% python3 -q
>>> import numpy as np
>>> import numpy.linalg as la
>>> np.set_printoptions(suppress=True, linewidth=120)
>>> rd = lambda a: np.round(a, 2) + 0
>>> X = np.array([[1.8, 0.4, -1.6], [-0.2, 0.1, 1.4], [-0.1, -0.9, -0.2]])
>>> X[:, 1] *= 20
>>> X
array([[  1.8,   8. ,  -1.6],
       [ -0.2,   2. ,   1.4],
       [ -0.1, -18. ,  -0.2]])
>>> hat = np.triu(np.array([[2, 0, -1], [1, -3, 1], [-3, -1, -3]]), 1) + np.eye(3)
>>> M2 = hat @ X @ la.inv(hat)
>>> rd(la.det(M2))
np.float64(37.12)
>>> rd(np.trace(M2)), rd(np.trace(X))
(np.float64(3.6), np.float64(3.6))
>>> rng = np.random.default_rng(32229)
>>> lab = rng.permutation(3)
>>> M2 = X[:, lab] * rng.choice([-1, 1], 3)
>>> M2
array([[ 1.8, -1.6, -8. ],
       [-0.2,  1.4, -2. ],
       [-0.1, -0.2, 18. ]])
>>> Uu, _, Vh = la.svd(X.T @ M2)
>>> lab
array([0, 2, 1])
>>> M2 = np.array([[2, -2, 0, 0, -1, -1, 0, 0, -1],
...     [2, 1, -1, -2, 1, 0, 1, 1, -2],
...     [-1, 2, -2, 1, -2, 1, 2, -2, 2],
...     [0, 0, 2, 2, 1, 0, -1, 0, -1]])
>>> M = M2.T @ M2
>>> M
array([[ 9, -4,  0, -5,  2, -3,  0,  4, -8],
       [-4,  9, -5,  0, -1,  4,  5, -3,  4],
       [ 0, -5,  9,  4,  5, -2, -7,  3, -4],
       [-5,  0,  4,  9, -2,  1, -2, -4,  4],
       [ 2, -1,  5, -2,  7, -1, -4,  5, -6],
       [-3,  4, -2,  1, -1,  2,  2, -2,  3],
       [ 0,  5, -7, -2, -4,  2,  6, -3,  3],
       [ 4, -3,  3, -4,  5, -2, -3,  5, -6],
       [-8,  4, -4,  4, -6,  3,  3, -6, 10]])
>>> evals, vecs = la.eigh(M)
>>> rd(evals)
array([ 0.  ,  0.  ,  0.  ,  0.  ,  0.  ,  4.16,  8.87, 19.1 , 33.87])
>>> evals.sum(), np.trace(M)
(np.float64(66.0), np.int64(66))
>>> rd(vecs.T @ M @ vecs)
array([[ 0.  ,  0.  ,  0.  ,  0.  ,  0.  ,  0.  ,  0.  ,  0.  ,  0.  ],
       [ 0.  ,  0.  ,  0.  ,  0.  ,  0.  ,  0.  ,  0.  ,  0.  ,  0.  ],
       [ 0.  ,  0.  ,  0.  ,  0.  ,  0.  ,  0.  ,  0.  ,  0.  ,  0.  ],
       [ 0.  ,  0.  ,  0.  ,  0.  ,  0.  ,  0.  ,  0.  ,  0.  ,  0.  ],
       [ 0.  ,  0.  ,  0.  ,  0.  ,  0.  ,  0.  ,  0.  ,  0.  ,  0.  ],
       [ 0.  ,  0.  ,  0.  ,  0.  ,  0.  ,  4.16,  0.  ,  0.  ,  0.  ],
       [ 0.  ,  0.  ,  0.  ,  0.  ,  0.  ,  0.  ,  8.87,  0.  ,  0.  ],
       [ 0.  ,  0.  ,  0.  ,  0.  ,  0.  ,  0.  ,  0.  , 19.1 ,  0.  ],
       [ 0.  ,  0.  ,  0.  ,  0.  ,  0.  ,  0.  ,  0.  ,  0.  , 33.87]])
>>> rd(la.eigvalsh(M @ M))
array([   0.  ,    0.  ,    0.  ,    0.  ,    0.  ,   17.34,   78.59,  364.82, 1147.26])
>>> rd(vecs.T @ vecs)
array([[1., 0., 0., 0., 0., 0., 0., 0., 0.],
       [0., 1., 0., 0., 0., 0., 0., 0., 0.],
       [0., 0., 1., 0., 0., 0., 0., 0., 0.],
       [0., 0., 0., 1., 0., 0., 0., 0., 0.],
       [0., 0., 0., 0., 1., 0., 0., 0., 0.],
       [0., 0., 0., 0., 0., 1., 0., 0., 0.],
       [0., 0., 0., 0., 0., 0., 1., 0., 0.],
       [0., 0., 0., 0., 0., 0., 0., 1., 0.],
       [0., 0., 0., 0., 0., 0., 0., 0., 1.]])
